In [1]: import numpy as np

In [2]: np.set_printoptions(precision=1, suppress=True, linewidth=100)

In [3]: rnd = lambda a: np.round(a, 1) + 0

In [4]: M = np.load("mat.npy")

In [5]: print(M)
[[-0.3 -1.   1.   3.1 -0.6]
 [-1.   0.8  0.7  0.4  2.3]
 [ 1.   0.7  0.3  0.5 -1.3]
 [ 3.1  0.4  0.5  1.8  1.7]
 [-0.6  2.3 -1.3  1.7  2.4]]

In [6]: print(np.allclose(M @ M.T, M.T @ M))
True

In [7]: print(np.trace(M))
5.0

In [8]: vec = np.array([3, 5, 5, 4, 3])

In [9]: print(M @ np.ones(5))
[2.2 3.2 1.2 7.5 4.5]

In [10]: print(np.sign((M @ vec).round(6)))
[1. 1. 1. 1. 1.]

In [11]: Uu, s, VT = np.linalg.svd(M, full_matrices=False)

In [12]: print(rnd(Uu.T @ M @ VT.T))
[[5. 0. 0. 0. 0.]
 [0. 4. 0. 0. 0.]
 [0. 0. 3. 0. 0.]
 [0. 0. 0. 2. 0.]
 [0. 0. 0. 0. 1.]]

In [13]: print(rnd(Uu.T @ Uu))
[[1. 0. 0. 0. 0.]
 [0. 1. 0. 0. 0.]
 [0. 0. 1. 0. 0.]
 [0. 0. 0. 1. 0.]
 [0. 0. 0. 0. 1.]]

In [14]: print(rnd(s))
[5. 4. 3. 2. 1.]

In [15]: print(np.abs(Uu[:, 0]).round(6).argmax())
4

In [16]: vals, evecs = np.linalg.eigh(M)

In [17]: vec = np.array([0, 1, 0, 1, 1])

In [18]: print(rnd(evecs * np.maximum(vals, 0) @ evecs.T))
[[ 1.6 -0.5  0.6  1.8 -0.3]
 [-0.5  1.6  0.   0.3  1.8]
 [ 0.6  0.   1.   0.5 -0.7]
 [ 1.8  0.3  0.5  2.8  1.2]
 [-0.3  1.8 -0.7  1.2  3.1]]

In [19]: print(vec @ M @ vec)
13.8

In [20]: print(rnd(np.linalg.eigvalsh(M[1:, 1:])))
[-2.   0.9  1.5  4.9]

In [21]: print(np.abs(M).sum(axis=1).max(), rnd(np.abs(vals).max()))
8.3 5.0

In [22]: J = np.loadtxt("m.csv", delimiter=",")

In [23]: print(J)
[[ 3.  2. -3. -1.]
 [ 2.  6. -6. -2.]
 [-3. -6. 11.  3.]
 [-1. -2.  3.  3.]]

In [24]: # symmetric, so the eigenvalues are real

In [25]: other = np.linalg.inv(J)

In [26]: print(rnd(np.linalg.inv(other)))
[[ 3.  2. -3. -1.]
 [ 2.  6. -6. -2.]
 [-3. -6. 11.  3.]
 [-1. -2.  3.  3.]]

In [27]: print(rnd(np.linalg.slogdet(J)[0]))
1.0

In [28]: print(np.allclose(other, J.T))
False

In [29]: print(rnd(other))
[[ 0.5 -0.1  0.1  0. ]
 [-0.1  0.4  0.2  0.1]
 [ 0.1  0.2  0.2 -0.1]
 [ 0.   0.1 -0.1  0.5]]

In [30]: O = J.astype(float).copy()

In [31]: for j in range(4):
    ...:     O[:, j] -= O[:, :j] @ (O[:, :j].T @ O[:, j])
    ...:     O[:, j] /= np.linalg.norm(O[:, j])
    ...: 

In [32]: print(rnd(O.T @ J))
[[  4.8   7.9 -11.9  -4. ]
 [  0.    4.1  -4.8  -1.6]
 [  0.    0.    3.3   0.7]
 [  0.    0.    0.    2.1]]

In [33]: G = J.T @ J

In [34]: print(np.trace(G), (J ** 2).sum())
301.0 301.0

In [35]: print(rnd(np.linalg.svd(J, compute_uv=False) ** 2))
[289.   4.   4.   4.]

In [36]: print((J @ J.T).shape)
(4, 4)

In [37]: print(G)
[[  23.   38.  -57.  -19.]
 [  38.   80. -114.  -38.]
 [ -57. -114.  175.   57.]
 [ -19.  -38.   57.   23.]]

In [38]: vec = np.ones(4)

In [39]: for _ in range(6):
    ...:     vec = J @ vec
    ...:     vec /= np.linalg.norm(vec)
    ...:     print(round(vec @ J @ vec, 1))
    ...: 
10.3
16.8
17.0
17.0
17.0
17.0

In [40]: print(rnd(vec))
[-0.3 -0.5  0.8  0.3]

In [41]: mat = np.load("case14.npy")

In [42]: print(mat)
[[ 1  0  0  0  0  0]
 [ 3  3  0  0  0  0]
 [-3 -2  2  0  0  0]
 [-3  2  2  0  0  0]
 [ 0  0  3 -2 -3  0]
 [ 3  1 -3  1  1 -3]]

In [43]: rank = np.linalg.matrix_rank(mat)

In [44]: print(rank)
5

In [45]: null = np.linalg.svd(mat)[2][rank:].T

In [46]: print(rnd(mat @ null))
[[0.]
 [0.]
 [0.]
 [0.]
 [0.]
 [0.]]

In [47]: print(null.shape)
(6, 1)

In [48]: print([int(np.linalg.matrix_rank(mat[:i])) for i in range(1, len(mat) + 1)])
[1, 2, 3, 3, 4, 5]

In [49]: print([int(np.linalg.matrix_rank(mat[:, :j + 1])) for j in range(6)])
[1, 2, 3, 4, 5, 5]

In [50]: rng = np.random.default_rng(268)

In [51]: other = M + rng.integers(-2, 3, (5, 4)) @ rng.integers(-2, 3, (4, 5))

In [52]: print(other)
[[-3.3  3.   0.  12.1 -4.6]
 [-5.   4.8 -3.3  4.4  2.3]
 [-8.   2.7 -8.7  2.5 -2.3]
 [ 6.1  4.4 -0.5  0.8  1.7]
 [ 1.4  2.3 -3.3 -5.3  5.4]]

In [53]: print(np.linalg.matrix_rank(other - M, tol=1e-8))
4

In [54]: print(np.abs(other - M).sum(axis=1))
[21. 16. 23.  9. 14.]

In [55]: t3 = np.stack([other, 3 * other, other[::-1]])

In [56]: print(t3.shape)
(3, 5, 5)

In [57]: print((t3 @ other.T).shape)
(3, 5, 5)

In [58]: r0 = np.array([0, 1, -2])

In [59]: print(np.correlate(mat[3], mat[0], "full"))
[ 0  0  0  0  0 -3  2  2  0  0  0]

In [60]: print(np.convolve(mat[3], r0))
[ 0 -3  8 -2 -4  0  0  0]

In [61]: print(np.polyval(r0, mat[3]))
[-5  0  0 -2 -2 -2]

In [62]: E = np.load("block13.npy")

In [63]: print(E)
[[ 3  1  2  3  2  4  1]
 [ 3  4  5  5  4  9  4]
 [ 7  7  7  5  7 12  4]
 [12  9 11  6 11 13  8]
 [15 11 15  9 12 17  9]
 [17 12 19 14 14 18 14]
 [20 14 20 19 18 18 19]
 [20 15 25 19 21 19 19]
 [22 16 29 20 21 23 21]
 [26 17 31 21 25 28 23]
 [31 17 31 23 29 32 26]
 [35 18 33 23 30 35 30]]

In [64]: Uu, s, VT = np.linalg.svd(E, full_matrices=False)

In [65]: print((s > 1e-8).sum())
7

In [66]: print(rnd(np.abs(VT[0])))
[0.4 0.3 0.4 0.3 0.4 0.4 0.4]

In [67]: print(rnd(np.cumsum(s ** 2) / np.sum(s ** 2)))
[1. 1. 1. 1. 1. 1. 1.]

In [68]: print(np.allclose(Uu * s @ VT, E))
True

In [69]: print(rnd(s / s[0]))
[1.  0.1 0.  0.  0.  0.  0. ]

In [70]: print(E[11] @ E[3])
2108

In [71]: print(rnd(np.linalg.norm(E[11], 1)), rnd(np.linalg.norm(E[11], np.inf)))
204.0 35.0

In [72]: print(rnd(np.linalg.norm(E[11] - E[3])))
52.1

In [73]: print(rnd(np.linalg.norm(E, axis=0)))
[69.8 44.6 75.2 54.7 64.  72.6 60.3]

In [74]: print(np.linalg.norm(E, axis=1).argmax())
11

In [75]: t3 = np.stack([E, 3 * E, E[::-1]])

In [76]: print(t3.shape)
(3, 12, 7)

In [77]: cent = np.sign(np.array([[1, -2, 2, 0], [2, 0, -1, -2], [2, -1, 2, 1], [-1, 0, -1, -1]]))

In [78]: other = (np.tril(cent, -1) + np.eye(4)) @ (np.triu(cent, 1) + np.eye(4))

In [79]: vals = np.array([0, -3, 1, 3])

In [80]: W0 = np.rint(other * vals @ np.linalg.inv(other)) + 0

In [81]: print(W0)
[[-10.   6.   3.  -1.]
 [  3.  -3.  -3.  -3.]
 [-27.  18.  12.   3.]
 [ 11.  -6.  -3.   2.]]

In [82]: # null space of dimension 1

In [83]: rank = np.linalg.matrix_rank(W0)

In [84]: print(rank)
3

In [85]: null = np.linalg.svd(W0)[2][rank:].T

In [86]: print(rnd(null @ null.T))
[[ 0.3  0.3  0.2 -0.3]
 [ 0.3  0.3  0.2 -0.3]
 [ 0.2  0.2  0.2 -0.2]
 [-0.3 -0.3 -0.2  0.2]]

In [87]: print(np.linalg.matrix_rank(W0.T @ W0), np.linalg.matrix_rank(W0 @ W0.T))
3 3

In [88]: print([int(np.linalg.matrix_rank(W0[:i])) for i in range(1, len(W0) + 1)])
[1, 2, 3, 3]

In [89]: ang = np.radians(135)

In [90]: Rm = np.eye(4)

In [91]: Rm[3, 3] = Rm[2, 2] = np.cos(ang)

In [92]: Rm[3, 2], Rm[2, 3] = -np.sin(ang), np.sin(ang)

In [93]: print(rnd(Rm))
[[ 1.   0.   0.   0. ]
 [ 0.   1.   0.   0. ]
 [ 0.   0.  -0.7  0.7]
 [ 0.   0.  -0.7 -0.7]]

In [94]: other = W0 @ Rm.T

In [95]: print(rnd(other))
[[-10.    6.   -2.8  -1.4]
 [  3.   -3.    0.    4.2]
 [-27.   18.   -6.4 -10.6]
 [ 11.   -6.    3.5   0.7]]

In [96]: print(np.allclose(W0 @ W0.T, other @ other.T))
True

In [97]: print(np.allclose(np.linalg.norm(W0, axis=1), np.linalg.norm(other, axis=1)))
True

In [98]: Uu, s, VT = np.linalg.svd(W0)

In [99]: evecs = VT[:(s > 1e-8).sum()]

In [100]: vec = W0[1] + -2 * W0[2] + rng.integers(2) * np.eye(4)[1]

In [101]: print(vec)
[ 57. -38. -27.  -9.]

In [102]: print(rnd(evecs.T @ evecs))
[[ 0.7 -0.3 -0.2  0.2]
 [-0.3  0.7 -0.2  0.3]
 [-0.2 -0.2  0.8  0.2]
 [ 0.2  0.3  0.2  0.8]]

In [103]: print(np.allclose(evecs.T @ evecs @ vec, vec))
False

In [104]: print(rnd(np.linalg.norm(vec - evecs.T @ evecs @ vec)))
0.5

In [105]: print(rnd(W0 @ np.linalg.pinv(W0) @ W0))
[[-10.   6.   3.  -1.]
 [  3.  -3.  -3.  -3.]
 [-27.  18.  12.   3.]
 [ 11.  -6.  -3.   2.]]

In [106]: print(np.linalg.lstsq(W0[:-1].T, W0[-1])[2])
3

In [107]: print(np.unique(W0.round(6), axis=0).shape)
(4, 4)

In [108]: print(np.abs(np.diag(np.linalg.qr(W0)[1])) > 1e-9)
[ True  True  True False]

In [109]: print(np.allclose(W0[:-1].T @ np.linalg.lstsq(W0[:-1].T, W0[-1])[0], W0[-1]))
True

In [110]: other = np.array([[2, -1, -3], [0, 3, 2], [-2, 2, 1], [-1, 3, 0]])

In [111]: print(np.einsum("ik,kj->ij", W0, other))
[[-25.  31.  45.]
 [ 15. -27. -18.]
 [-81. 114. 129.]
 [ 26. -29. -48.]]

In [112]: print(other.T @ W0.T)
[[-25.  15. -81.  26.]
 [ 31. -27. 114. -29.]
 [ 45. -18. 129. -48.]]

In [113]: print(np.einsum("ik,kj->ji", W0, other))
[[-25.  15. -81.  26.]
 [ 31. -27. 114. -29.]
 [ 45. -18. 129. -48.]]

In [114]: print(np.vstack([W0, other.T]).shape)
(7, 4)

In [115]: print(np.linalg.matrix_rank(W0 @ other))
3

In [116]: m1 = np.load("a.npy")

In [117]: print(m1)
[[ 1 -1 -1  1  1 -1 -1  1]
 [ 1  1  1  1 -1 -1 -1 -1]
 [ 1 -1  1 -1 -1  1 -1  1]
 [ 1  1 -1 -1  1  1 -1 -1]]

In [118]: G = m1.T @ m1

In [119]: print(np.diag(G))
[4 4 4 4 4 4 4 4]

In [120]: print(np.trace(G), (m1 ** 2).sum())
32 32

In [121]: print(np.linalg.matrix_rank(G))
4

In [122]: Uu, s, VT = np.linalg.svd(m1, full_matrices=False)

In [123]: print(np.allclose(Uu * s @ VT, m1))
True

In [124]: print(rnd(Uu.T @ m1 @ VT.T))
[[2.8 0.  0.  0. ]
 [0.  2.8 0.  0. ]
 [0.  0.  2.8 0. ]
 [0.  0.  0.  2.8]]

In [125]: print(rnd(np.cumsum(s ** 2) / np.sum(s ** 2)))
[0.3 0.5 0.8 1. ]

In [126]: def softmax(z):
     ...:     e = np.exp(z - z.max(axis=-1, keepdims=True))
     ...:     return e / e.sum(axis=-1, keepdims=True)
     ...: 

In [127]: print(rnd(softmax(m1[2])))
[0.2 0.  0.2 0.  0.  0.2 0.  0.2]

In [128]: S = m1 @ m1.T / np.sqrt(8)

In [129]: print(rnd(softmax(S)))
[[0.8 0.1 0.1 0.1]
 [0.1 0.8 0.1 0.1]
 [0.1 0.1 0.8 0.1]
 [0.1 0.1 0.1 0.8]]

In [130]: F = np.loadtxt("sample4.csv", delimiter=",")

In [131]: print(F)
[[10.  7.  7.  6. 12.  3.  9.  6.  2.]
 [ 7. 14.  5.  8. 18.  6. 10. 10.  2.]
 [ 7.  5.  5.  5.  9.  3.  7.  4.  2.]
 [ 6.  8.  5. 11. 15. 10. 12.  4.  6.]
 [12. 18.  9. 15. 27. 12. 18. 12.  6.]
 [ 3.  6.  3. 10. 12. 10. 10.  2.  6.]
 [ 9. 10.  7. 12. 18. 10. 14.  6.  6.]
 [ 6. 10.  4.  4. 12.  2.  6.  8.  0.]
 [ 2.  2.  2.  6.  6.  6.  6.  0.  4.]]

In [132]: # symmetric

In [133]: vals, evecs = np.linalg.eigh(F)

In [134]: vec = np.array([6, -3, 6, -3, 2, 6, -1, -8, 9])

In [135]: print((np.sign(evecs[:, -1].round(6)) == np.sign(evecs[0, -1].round(6))).astype(int))
[1 1 1 1 1 1 1 1 1]

In [136]: print(rnd(vec @ F @ vec / (vec @ vec)), rnd(vals[0]), rnd(vals[-1]))
6.9 0.0 80.8

In [137]: print(np.abs(F).sum(axis=1).max(), rnd(np.abs(vals).max()))
129.0 80.8

In [138]: print(rnd(evecs * np.maximum(vals, 0) @ evecs.T))
[[10.  7.  7.  6. 12.  3.  9.  6.  2.]
 [ 7. 14.  5.  8. 18.  6. 10. 10.  2.]
 [ 7.  5.  5.  5.  9.  3.  7.  4.  2.]
 [ 6.  8.  5. 11. 15. 10. 12.  4.  6.]
 [12. 18.  9. 15. 27. 12. 18. 12.  6.]
 [ 3.  6.  3. 10. 12. 10. 10.  2.  6.]
 [ 9. 10.  7. 12. 18. 10. 14.  6.  6.]
 [ 6. 10.  4.  4. 12.  2.  6.  8.  0.]
 [ 2.  2.  2.  6.  6.  6.  6.  0.  4.]]

In [139]: data = np.loadtxt("x.csv", delimiter=",")

In [140]: print(data)
[[-1.5 39.4 20.9 19.9 -0.2 21.2]
 [ 0.2 39.6 19.8 21.2 -1.1 20. ]
 [-0.4 39.6 20.4 20.4 -1.7 19.9]
 [ 0.3 39.2 20.  19.4 -0.2 21.9]
 [ 0.2 39.8 21.3 20.   0.7 21.1]
 [-0.7 39.9 19.1 18.9  0.5 20.5]
 [-0.8 39.4 19.9 19.8  1.2 20.1]
 [-2.  40.9 21.5 19.1  0.2 19.2]
 [ 0.7 41.1 21.5 20.3 -1.  19.6]
 [-0.8 40.  19.6 21.6  0.7 19.4]
 [-0.5 39.6 20.  19.8  1.1 20.3]
 [ 1.4 40.6 20.2 19.7 -1.  20. ]
 [ 1.  39.6 21.7 18.9 -1.5 19.8]
 [-1.7 39.9 19.7 20.2  0.  21.4]
 [ 0.1 40.6 21.4 19.5 -0.1 19.9]
 [-0.2 38.4 19.7 21.5 -1.1 20.1]
 [-0.3 40.2 22.4 18.   0.  20.6]
 [-0.7 39.1 19.6 21.5 -0.1 20.5]
 [ 1.4 39.2 21.  19.3 -0.2 20.6]
 [ 0.2 39.7 20.5 19.6  0.6 20.8]
 [ 0.4 39.7 20.6 20.4  0.2 21. ]
 [ 0.  39.3 21.3 21.5  1.2 19.1]
 [-0.3 40.8 19.6 21.9  1.3 18.2]
 [ 1.7 41.4 20.2 19.4  0.7 19.5]
 [-0.3 41.5 17.9 20.4 -1.1 20.3]
 [-1.5 39.6 18.6 21.5  0.  21.7]
 [-0.5 39.  19.6 20.7 -1.5 20. ]
 [ 0.  38.7 19.7 19.2 -1.2 20.3]
 [ 0.6 39.9 20.  21.1  0.9 19.4]
 [-0.4 40.  20.4 19.9 -0.3 20.4]
 [-0.1 39.  20.1 21.2 -0.2 20.5]
 [-0.4 42.1 21.2 22.1  0.2 21.1]]

In [141]: Uu, s, VT = np.linalg.svd(data, full_matrices=False)

In [142]: print(rnd(s))
[300.7   6.7   5.4   4.9   4.2   3.8]

In [143]: print(rnd(np.cumsum(s ** 2) / np.sum(s ** 2)))
[1. 1. 1. 1. 1. 1.]

In [144]: print(np.abs(Uu[:, 0]).round(6).argmax())
31

In [145]: print(rnd(Uu.T @ data @ VT.T))
[[300.7   0.    0.    0.    0.    0. ]
 [  0.    6.7   0.    0.    0.    0. ]
 [  0.    0.    5.4   0.    0.    0. ]
 [  0.    0.    0.    4.9   0.    0. ]
 [  0.    0.    0.    0.    4.2   0. ]
 [  0.    0.    0.    0.    0.    3.8]]

In [146]: print(rnd(np.abs(VT[0])))
[0.  0.8 0.4 0.4 0.  0.4]

In [147]: print(Uu.shape, s.shape, VT.shape)
(32, 6) (6,) (6, 6)
